% python3 -q
>>> import numpy as np
>>> np.set_printoptions(suppress=True, linewidth=120)
>>> arr = np.load("case12.npy")
>>> arr
array([[2, 0, 0],
       [0, 1, 0],
       [3, 3, 2]])
>>> # triangular, det is the product of the diagonal
>>> [int(np.linalg.matrix_rank(np.linalg.matrix_power(arr, p))) for p in range(1, 4)]
[3, 3, 3]
>>> assert arr == arr.T
Traceback (most recent call last):
  File "<python-input-6>", line 1, in <module>
    assert arr == arr.T
           ^^^^^^^^^^^^
ValueError: The truth value of an array with more than one element is ambiguous. Use a.any() or a.all()
>>> (arr - arr.T) / 2
array([[ 0. ,  0. , -1.5],
       [ 0. ,  0. , -1.5],
       [ 1.5,  1.5,  0. ]])
>>> np.linalg.determinant(arr)
Traceback (most recent call last):
  File "<python-input-8>", line 1, in <module>
    np.linalg.determinant(arr)
    ^^^^^^^^^^^^^^^^^^^^^
AttributeError: module 'numpy.linalg' has no attribute 'determinant'
>>> round(np.linalg.det(arr), 2)
np.float64(4.0)
>>> np.round(np.sort(np.abs(np.linalg.eigvals(arr))), 2)
array([1., 2., 2.])
>>> arr.inv()
Traceback (most recent call last):
  File "<python-input-11>", line 1, in <module>
    arr.inv()
    ^^^^^^^
AttributeError: 'numpy.ndarray' object has no attribute 'inv'
>>> u = np.array([-3, -1, 1])
>>> np.convolve(arr[1], u)
array([ 0, -3, -1,  1,  0])
>>> np.cross(arr[1, :3], arr[2, :3])
array([ 2,  0, -3])
>>> np.array([np.convolve(row, u, "same") for row in arr])
array([[ -2,   2,   0],
       [ -3,  -1,   1],
       [-12,  -6,   1]])
>>> np.correlate(arr[1], arr[2], "full")
array([0, 2, 3, 3, 0])
>>> Y = np.linalg.inv(arr)
>>> round(np.linalg.det(arr) * np.linalg.det(Y), 2)
np.float64(1.0)
>>> Y
array([[ 0.5 ,  0.  ,  0.  ],
       [-0.  ,  1.  , -0.  ],
       [-0.75, -1.5 ,  0.5 ]])
>>> arr @ Y
array([[1., 0., 0.],
       [0., 1., 0.],
       [0., 0., 1.]])
>>> np.allclose(Y, arr.T)
False
>>> vals, vecs = np.linalg.eig(arr)
>>> np.prod(vals)
np.float64(4.0)
>>> np.round(np.sort(np.linalg.eigvals(arr @ arr)), 2)
array([1., 4., 4.])
>>> vals
array([2., 2., 1.])
>>> W0 = np.load("m.npy")
>>> W0
array([[-1.,  0.],
       [ 0.,  2.]])
>>> # symmetric, so the eigenvalues are real
>>> Y = np.array([[2, 3, -3], [0, 0, 2]])
>>> basis = np.kron(Y, W0)
>>> np.linalg.matrix_rank(basis)
np.int64(4)
>>> basis
array([[-2.,  0., -3.,  0.,  3., -0.],
       [ 0.,  4.,  0.,  6., -0., -6.],
       [-0.,  0., -0.,  0., -2.,  0.],
       [ 0.,  0.,  0.,  0.,  0.,  4.]])
>>> x = np.array([1, 2, 2, 0, -2, 3])
>>> (basis * x).sum(axis=1)
array([-14., -10.,   4.,  12.])
>>> basis @ np.eye(6)[5]
array([ 0., -6.,  0.,  4.])
>>> np.linalg.norm(basis @ x) <= np.linalg.norm(basis, 2) * np.linalg.norm(x) + 1e-9
np.True_
>>> x = np.array([-1, 3])
>>> W0 @ np.eye(2)[1]
array([0., 2.])
>>> np.linalg.norm(W0 @ x) <= np.linalg.norm(W0, 2) * np.linalg.norm(x) + 1e-9
np.True_
>>> (W0 * x).sum(axis=1)
array([1., 6.])
>>> W0 * x
array([[ 1.,  0.],
       [-0.,  6.]])
>>> W0 @ np.ones(2)
array([-1.,  2.])
>>> np.sign((W0 @ x).round(6))
array([1., 1.])
>>> np.linalg.matrix_rank(W0 - W0[0, 0] * np.eye(2))
np.int64(1)
>>> np.round(np.linalg.matrix_power(W0 - np.diag(np.diag(W0)), 2), 2)
array([[0., 0.],
       [0., 0.]])
>>> W0 @ W0
array([[1., 0.],
       [0., 4.]])
>>> [int(np.linalg.matrix_rank(np.linalg.matrix_power(W0, p))) for p in range(1, 3)]
[2, 2]
>>> np.prod(np.diag(W0)), round(np.linalg.det(W0), 2)
(np.float64(-2.0), np.float64(-2.0))
>>> feats = np.load("x.npy")
>>> feats
array([[ 0.  , -4.2 , -7.4 ,  0.  ],
       [ 0.  , -2.44, -4.42,  0.  ],
       [ 0.  , -2.44, -4.41,  0.  ],
       [ 0.  , -0.4 , -1.  ,  0.  ],
       [ 0.  , -0.35, -0.91,  0.  ],
       [ 0.  , -0.14, -0.53,  0.  ],
       [ 0.  , -0.12, -0.5 ,  0.  ],
       [ 0.  , -0.09, -0.42,  0.  ],
       [ 0.  , -0.01, -0.17,  0.  ],
       [ 0.  ,  0.  , -0.06,  0.  ],
       [ 0.  ,  0.34,  1.85,  0.  ],
       [ 0.  ,  0.65,  2.9 ,  0.  ],
       [ 0.  ,  0.96,  3.87,  0.  ],
       [ 0.  ,  4.18, 12.57,  0.  ]])
>>> t3 = np.stack([W0, 2 * W0, W0[::-1]])
>>> t3.sum(axis=0)
array([[-3.,  2.],
       [-1.,  6.]])
>>> np.round(np.linalg.det(t3), 2)
array([-2., -8.,  2.])
>>> t3.shape
(3, 2, 2)
>>> (t3 @ W0.T).shape
(3, 2, 2)
>>> np.einsum("bij,cij->bc", t3, t3)
array([[ 5., 10.,  0.],
       [10., 20.,  0.],
       [ 0.,  0.,  5.]])
>>> np.linalg.matrix_rank(t3.reshape(3, -1))
np.int64(2)
>>> left, s, Vt = np.linalg.svd(feats)
>>> vecs = Vt[:(s > 1e-8).sum()]
>>> rng = np.random.default_rng(140)
>>> x = feats[7] + 2 * feats[1] + rng.integers(2) * np.eye(4)[0]
>>> x
array([ 1.  , -4.97, -9.26,  0.  ])
>>> np.round(np.diag(vecs.T @ vecs), 2)
array([0., 1., 1., 0.])
>>> np.linalg.matrix_rank(np.vstack([feats, x]))
np.int64(3)
>>> np.round(np.linalg.norm(x - vecs.T @ vecs @ x), 2)
np.float64(1.0)
>>> r = np.linalg.matrix_rank(feats)
>>> r
np.int64(2)
>>> N = np.linalg.svd(feats)[2][r:].T
>>> np.linalg.matrix_rank(feats.T @ feats), np.linalg.matrix_rank(feats @ feats.T)
(np.int64(2), np.int64(2))
>>> np.allclose(feats @ N, 0)
True
>>> cov = feats.T @ feats
>>> np.round(np.linalg.eigvalsh(cov)[::-1], 2)
array([326.53,   3.4 ,   0.  ,   0.  ])
>>> (feats @ feats.T).shape
(14, 14)
>>> round(np.trace(cov), 2), round(float((feats ** 2).sum()), 2)
(np.float64(329.93), 329.93)
>>> feats[14]
Traceback (most recent call last):
  File "<python-input-75>", line 1, in <module>
    feats[14]
    ~~~~~^^^^
IndexError: index 14 is out of bounds for axis 0 with size 14
>>> np.round(feats.mean(axis=0), 2)
array([ 0.  , -0.29,  0.1 ,  0.  ])
>>> np.round(np.linalg.norm(feats), 2)
np.float64(18.16)
>>> np.abs(feats).max()
np.float64(12.57)
>>> np.round(feats.sum(axis=0), 2)
array([ 0.  , -4.06,  1.37,  0.  ])
>>> X = np.loadtxt("test17.csv", delimiter=",")
>>> X
array([[  2.2,  -1.5,   0.5,   1.2],
       [-20. ,   6. ,  26. , -18. ],
       [ -1.3,  -0.3,   1.4,  -0.1],
       [  0.8,   0.3,   1. ,   1.1],
       [ -1.2,  -0.6,  -0.2,   0.2],
       [  0.6,   1.1,  -0.2,   0. ],
       [ -0.8,   2.1,   0.4,   2.3],
       [ -1.4,   0.1,   0.4,  -1.3],
       [  0.7,   0.3,   1. ,  -0.6],
       [  0.9,   0.3,  -1. ,  -1.4],
       [  0. ,   0.2,  -2.7,   0.3],
       [ -0.5,  -0.5,   0.7,  -0.2]])
>>> Y = np.c_[X[:, :2] @ np.array([[2, 7], [8, 3]]), np.array([-2, 0, 1, 2, 3, 2, 2, -1, 2, 3, 1, -1])]
>>> Y.round(2)
array([[  -7.6,   10.9,   -2. ],
       [   8. , -122. ,    0. ],
       [  -5. ,  -10. ,    1. ],
       [   4. ,    6.5,    2. ],
       [  -7.2,  -10.2,    3. ],
       [  10. ,    7.5,    2. ],
       [  15.2,    0.7,    2. ],
       [  -2. ,   -9.5,   -1. ],
       [   3.8,    5.8,    2. ],
       [   4.2,    7.2,    3. ],
       [   1.6,    0.6,    1. ],
       [  -5. ,   -5. ,   -1. ]])
>>> np.round(np.linalg.lstsq(X, Y[:, 0])[0], 2) + 0
array([2., 8., 0., 0.])
>>> np.linalg.matrix_rank(Y)
np.int64(3)
>>> np.round(np.linalg.norm(np.linalg.qr(X)[0].T @ Y, axis=0) ** 2 / ((Y ** 2).sum(axis=0) + 1e-12), 2)
array([1.  , 1.  , 0.27])
>>> x = np.array([-2, 0, 3, -1])
>>> target = X @ x
>>> np.round(np.linalg.lstsq(X, target)[0], 2) + 0
array([-2.,  0.,  3., -1.])
>>> np.round(np.linalg.solve(X.T @ X, X.T @ target), 2) + 0
array([-2.,  0.,  3., -1.])
>>> target.round(2)
array([ -4.1, 136. ,   6.9,   0.3,   1.6,  -1.8,   0.5,   5.3,   2.2,  -3.4,  -8.4,   3.3])
>>> try:
...     np.linalg.solve(X, target)
... except np.linalg.LinAlgError as e:
...     print("failed:", e)
... 
failed: Last 2 dimensions of the array must be square
>>> target = target + 0.05 * rng.normal(size=12)
>>> target.round(2)
array([ -4.01, 135.94,   7.02,   0.22,   1.62,  -1.84,   0.43,   5.26,   2.06,  -3.34,  -8.38,   3.28])
>>> c, *_ = np.linalg.lstsq(X, target)
>>> round(np.linalg.norm(target - X @ c), 2)
np.float64(0.2)
>>> dist = np.linalg.norm(X[:, None] - X[None], axis=-1)
>>> np.flatnonzero(dist[8] < dist.mean() / 2)
array([ 0,  2,  3,  4,  5,  6,  7,  8,  9, 10, 11])
>>> np.linalg.matrix_rank(dist ** 2)
np.int64(6)
>>> (dist + 1e9 * np.eye(12)).round(6).argmin(axis=1)
array([ 3,  2, 11,  8, 11,  8,  3, 11, 11,  5,  9,  2])
>>> dist[:5, :5].round(2)
array([[ 0.  , 39.6 ,  4.02,  2.34,  3.72],
       [39.6 ,  0.  , 36.26, 38.14, 37.61],
       [ 4.02, 36.26,  0.  ,  2.52,  1.66],
       [ 2.34, 38.14,  2.52,  0.  ,  2.66],
       [ 3.72, 37.61,  1.66,  2.66,  0.  ]])
>>> dist.mean(axis=1).argmax()
np.int64(1)
>>> Ac = (X - X.mean(axis=0)) / X.std(axis=0)
>>> np.round(Ac.std(axis=0), 2)
array([1., 1., 1., 1.])
>>> c = np.linalg.lstsq(np.delete(Ac, 2, axis=1), Ac[:, 2])[0]
>>> np.abs(c).argmax()
np.int64(0)
>>> F = np.array([[-0.2, -1.8, 0.2, -1.5, -1.1],
...     [0.3, 0.0, -1.4, 0.3, 0.1],
...     [-1.3, 0.4, 0.4, -0.5, -0.2],
...     [-0.9, -0.6, 1.0, -2.1, -0.2],
...     [0.28, 0.0, -1.43, 0.3, 0.19]])
>>> Q, vecs = np.linalg.qr(F[:, :1])[0], np.linalg.qr(F[:, 1:])[0]
>>> s = np.linalg.svd(Q.T @ vecs, compute_uv=False)
>>> (s > 0.9).sum()
np.int64(1)
>>> np.round(F.sum(axis=1), 2)
array([-4.4 , -0.7 , -1.2 , -2.8 , -0.66])
>>> np.count_nonzero(F)
np.int64(23)
>>> np.round(np.diff(F, axis=0), 2)
array([[ 0.5 ,  1.8 , -1.6 ,  1.8 ,  1.2 ],
       [-1.6 ,  0.4 ,  1.8 , -0.8 , -0.3 ],
       [ 0.4 , -1.  ,  0.6 , -1.6 ,  0.  ],
       [ 1.18,  0.6 , -2.43,  2.4 ,  0.39]])
>>> np.unravel_index(np.abs(F).argmax(), F.shape)
(np.int64(3), np.int64(3))
>>> np.round(F.mean(axis=0), 2)
array([-0.36, -0.4 , -0.25, -0.7 , -0.24])
>>> np.round(F - F[0], 2)
array([[ 0.  ,  0.  ,  0.  ,  0.  ,  0.  ],
       [ 0.5 ,  1.8 , -1.6 ,  1.8 ,  1.2 ],
       [-1.1 ,  2.2 ,  0.2 ,  1.  ,  0.9 ],
       [-0.7 ,  1.2 ,  0.8 , -0.6 ,  0.9 ],
       [ 0.48,  1.8 , -1.63,  1.8 ,  1.29]])
>>> F.sum(axis=0)
array([-1.82, -2.  , -1.23, -3.5 , -1.21])
>>> np.round(np.abs(np.linalg.eigvals(F)).max(), 2)
np.float64(2.34)
>>> round(float(np.linalg.det(F)), 2)
0.32
>>> np.round(np.sort(np.abs(np.linalg.eigvals(F))), 2)
array([0.05, 0.95, 1.67, 1.67, 2.34])
>>> np.round((F - F.T) / 2, 2)
array([[ 0.  , -1.05,  0.75, -0.3 , -0.69],
       [ 1.05,  0.  , -0.9 ,  0.45,  0.05],
       [-0.75,  0.9 ,  0.  , -0.75,  0.62],
       [ 0.3 , -0.45,  0.75,  0.  , -0.25],
       [ 0.69, -0.05, -0.62,  0.25,  0.  ]])
>>> np.linalg.determinant(F)
Traceback (most recent call last):
  File "<python-input-122>", line 1, in <module>
    np.linalg.determinant(F)
    ^^^^^^^^^^^^^^^^^^^^^
AttributeError: module 'numpy.linalg' has no attribute 'determinant'
>>> np.round(np.trace(F), 2)
np.float64(-1.71)
>>> u, v = F[2], F[3]
>>> round(u @ u, 2)
np.float64(2.3)
>>> pr = (u @ v) / (u @ u) * u
>>> round(float(np.linalg.norm(u + v) ** 2 + np.linalg.norm(u - v) ** 2), 2)
17.84
>>> (v - pr) @ u
np.float64(0.0)
>>> pr.round(2)
array([-1.37,  0.42,  0.42, -0.53, -0.21])
>>> x = np.array([1, 1, 1, -1, 0])
>>> target = F @ x
>>> target.round(2)
array([-0.3 , -1.4 ,  0.  ,  1.6 , -1.45])
>>> np.round(np.linalg.solve(F, target), 2) + 0
array([ 1.,  1.,  1., -1.,  0.])
>>> np.round(np.linalg.solve(F, F[:, 3]), 2) + 0
array([0., 0., 0., 1., 0.])
>>> data = np.array([[117, 71, 30, 38, 78],
...     [71, 98, 30, 40, 66],
...     [30, 30, 12, 6, 32],
...     [38, 40, 6, 69, 12],
...     [78, 66, 32, 12, 104]])
>>> # symmetric, so the eigenvalues are real
>>> round(np.linalg.norm(data, 2) / np.linalg.norm(data), 2)
np.float64(0.96)
>>> np.linalg.cond(data) > 100
np.True_
>>> np.round(data @ np.linalg.pinv(data) @ data, 2)
array([[117.,  71.,  30.,  38.,  78.],
       [ 71.,  98.,  30.,  40.,  66.],
       [ 30.,  30.,  12.,   6.,  32.],
       [ 38.,  40.,   6.,  69.,  12.],
       [ 78.,  66.,  32.,  12., 104.]])
>>> np.allclose(data[:-1].T @ np.linalg.lstsq(data[:-1].T, data[-1])[0], data[-1])
True
>>> np.linalg.lstsq(data[:-1].T, data[-1])[2]
np.int32(4)
>>> r = np.linalg.matrix_rank(data)
>>> r
np.int64(4)
>>> N = np.linalg.svd(data)[2][r:].T
>>> N.shape
(5, 1)
>>> np.round(data @ N, 2) + 0
array([[0.],
       [0.],
       [0.],
       [0.],
       [0.]])
>>> [int(np.linalg.matrix_rank(data[:i])) for i in range(1, len(data) + 1)]
[1, 2, 3, 4, 4]
>>> vals, vecs = np.linalg.eigh(data)
>>> x = np.array([-7, 7, 7, 1, -1])
>>> np.abs(data).sum(axis=1).max(), round(np.abs(vals).max(), 2)
(np.int64(334), np.float64(274.94))
>>> (np.sign(vecs[:, -1].round(6)) == np.sign(vecs[0, -1].round(6))).astype(int)
array([1, 1, 1, 1, 1])
>>> np.round(np.linalg.eigvalsh(data[1:, 1:]), 2)
array([  0.24,  23.46,  69.33, 189.97])
>>> round(float(x @ data @ x / (x @ x)), 2), np.round(vals[0], 2), round(vals[-1], 2)
(27.83, np.float64(0.0), np.float64(274.94))
